% ipython --no-banner

In [1]: import numpy as np

In [2]: import numpy.linalg as la

In [3]: np.set_printoptions(suppress=True, linewidth=140)

In [4]: mat = np.loadtxt("m.csv", delimiter=",")

In [5]: print(mat)
[[0. 0. 3. 5. 2. 1. 2. 5. 5. 2. 4. 1.]
 [0. 0. 1. 4. 3. 2. 3. 3. 2. 0. 3. 3.]
 [3. 1. 0. 0. 0. 0. 0. 0. 0. 0. 0. 0.]
 [5. 4. 0. 0. 0. 0. 0. 0. 0. 0. 0. 0.]
 [2. 3. 0. 0. 0. 0. 0. 0. 0. 0. 0. 0.]
 [1. 2. 0. 0. 0. 0. 0. 0. 0. 0. 0. 0.]
 [2. 3. 0. 0. 0. 0. 0. 0. 0. 0. 0. 0.]
 [5. 3. 0. 0. 0. 0. 0. 0. 0. 0. 0. 0.]
 [5. 2. 0. 0. 0. 0. 0. 0. 0. 0. 0. 0.]
 [2. 0. 0. 0. 0. 0. 0. 0. 0. 0. 0. 0.]
 [4. 3. 0. 0. 0. 0. 0. 0. 0. 0. 0. 0.]
 [1. 3. 0. 0. 0. 0. 0. 0. 0. 0. 0. 0.]]

In [6]: print(round(float(np.abs(la.eigvals(mat)).max()), 3))
13.118

In [7]: print(np.round(la.matrix_power(mat, 4), 3))
[[18925. 14168.     0.     0.     0.     0.     0.     0.     0.     0.     0.     0.]
 [14168. 10829.     0.     0.     0.     0.     0.     0.     0.     0.     0.     0.]
 [    0.     0.  1558.  3299.  1741.  1021.  1741.  2998.  2697.   838.  2579.  1322.]
 [    0.     0.  3299.  7050.  3751.  2208.  3751.  6385.  5720.  1756.  5507.  2873.]
 [    0.     0.  1741.  3751.  2010.  1187.  2010.  3387.  3023.   918.  2928.  1551.]
 [    0.     0.  1021.  2208.  1187.   702.  1187.  1991.  1774.   536.  1723.   919.]
 [    0.     0.  1741.  3751.  2010.  1187.  2010.  3387.  3023.   918.  2928.  1551.]
 [    0.     0.  2998.  6385.  3387.  1991.  3387.  5790.  5195.  1602.  4989.  2586.]
 [    0.     0.  2697.  5720.  3023.  1774.  3023.  5195.  4670.  1448.  4471.  2299.]
 [    0.     0.   838.  1756.   918.   536.   918.  1602.  1448.   456.  1374.   690.]
 [    0.     0.  2579.  5507.  2928.  1723.  2928.  4989.  4471.  1374.  4302.  2241.]
 [    0.     0.  1322.  2873.  1551.   919.  1551.  2586.  2299.   690.  2241.  1206.]]

In [8]: print(np.round(np.sort(np.abs(la.eigvals(mat))), 3) + 0)
[ 0.     0.     0.     0.     0.     0.     0.     0.     3.452  3.452 13.118 13.118]

In [9]: print(np.allclose(mat @ mat.T, mat.T @ mat))
True

In [10]: vals, V = la.eigh(mat)

In [11]: vec = np.array([0, 0, 2, 0, 4, 2, 5, 2, 8, 0, 2, 2])

In [12]: print((np.sign(V[:, -1].round(6)) == np.sign(V[0, -1].round(6))).astype(int))
[1 1 1 1 1 1 1 1 1 1 1 1]

In [13]: print(vec @ mat @ vec)
0.0

In [14]: print(np.abs(mat).sum(axis=1).max(), np.round(np.abs(vals).max(), 3))
30.0 13.118

In [15]: print(vec @ mat @ vec / (vec @ vec), round(float(vals[0]), 3), np.round(vals[-1], 3))
0.0 -13.118 13.118

In [16]: Uu, sv, VT = la.svd(mat)

In [17]: print(np.argmax(sv[:-1] / (sv[1:] + 1e-6)) + 1)
4

In [18]: M2 = Uu[:, :4] @ np.diag(sv[:4]) @ VT[:4]

In [19]: print(la.matrix_rank(M2))
4

In [20]: print(np.round(la.norm(mat - M2) / la.norm(mat), 3))
0.0

In [21]: K = np.load("dump.npy")

In [22]: print(K)
[[ -2  -2  -2  -2  -2  -2  -2  -2  -2  -2  -2  -2  -2  -2]
 [ -2  -4  -4  -4  -4  -4  -4  -4  -4  -4  -4  -4  -4  -4]
 [ -2  -4  -6  -6  -6  -6  -6  -6  -6  -6  -6  -6  -6  -6]
 [ -2  -4  -6  -8  -8  -8  -8  -8  -8  -8  -8  -8  -8  -8]
 [ -2  -4  -6  -8 -10 -10 -10 -10 -10 -10 -10 -10 -10 -10]
 [ -2  -4  -6  -8 -10 -12 -12 -12 -12 -12 -12 -12 -12 -12]
 [ -2  -4  -6  -8 -10 -12 -14 -14 -14 -14 -14 -14 -14 -14]
 [ -2  -4  -6  -8 -10 -12 -14 -16 -16 -16 -16 -16 -16 -16]
 [ -2  -4  -6  -8 -10 -12 -14 -16 -18 -18 -18 -18 -18 -18]
 [ -2  -4  -6  -8 -10 -12 -14 -16 -18 -20 -20 -20 -20 -20]
 [ -2  -4  -6  -8 -10 -12 -14 -16 -18 -20 -22 -22 -22 -22]
 [ -2  -4  -6  -8 -10 -12 -14 -16 -18 -20 -22 -24 -24 -24]
 [ -2  -4  -6  -8 -10 -12 -14 -16 -18 -20 -22 -24 -26 -26]
 [ -2  -4  -6  -8 -10 -12 -14 -16 -18 -20 -22 -24 -26 -28]]

In [23]: # symmetric, so the eigenvalues are real

In [24]: print(round(float(la.eigvalsh(K).min()), 3))
-170.589

In [25]: w1 = np.array([[4, 1],
    ...:     [4, 0],
    ...:     [0, -5],
    ...:     [0, -1],
    ...:     [-3, 2],
    ...:     [-1, 0],
    ...:     [0, -3],
    ...:     [-3, 1],
    ...:     [1, -1],
    ...:     [3, 5],
    ...:     [1, -4],
    ...:     [-1, -2],
    ...:     [-1, -2],
    ...:     [3, 1]])

In [26]: beta = np.array([3, 6])

In [27]: H = np.maximum(K @ w1 + beta, 0)

In [28]: print(la.matrix_rank(H))
1

In [29]: print((H > 0).astype(int))
[[0 1]
 [0 1]
 [0 1]
 [0 1]
 [0 1]
 [0 1]
 [0 1]
 [0 1]
 [0 1]
 [0 1]
 [0 1]
 [0 1]
 [0 1]
 [0 1]]

In [30]: print(H)
[[  0  22]
 [  0  40]
 [  0  58]
 [  0  66]
 [  0  72]
 [  0  82]
 [  0  92]
 [  0  96]
 [  0 102]
 [  0 106]
 [  0 120]
 [  0 126]
 [  0 128]
 [  0 126]]

In [31]: cent = np.array([[3, 1, 3], [0, 0, 0]])

In [32]: print(w1 @ cent)
[[12  4 12]
 [12  4 12]
 [ 0  0  0]
 [ 0  0  0]
 [-9 -3 -9]
 [-3 -1 -3]
 [ 0  0  0]
 [-9 -3 -9]
 [ 3  1  3]
 [ 9  3  9]
 [ 3  1  3]
 [-3 -1 -3]
 [-3 -1 -3]
 [ 9  3  9]]

In [33]: print((H @ cent).round(6).argmax(axis=1))
[0 0 0 0 0 0 0 0 0 0 0 0 0 0]
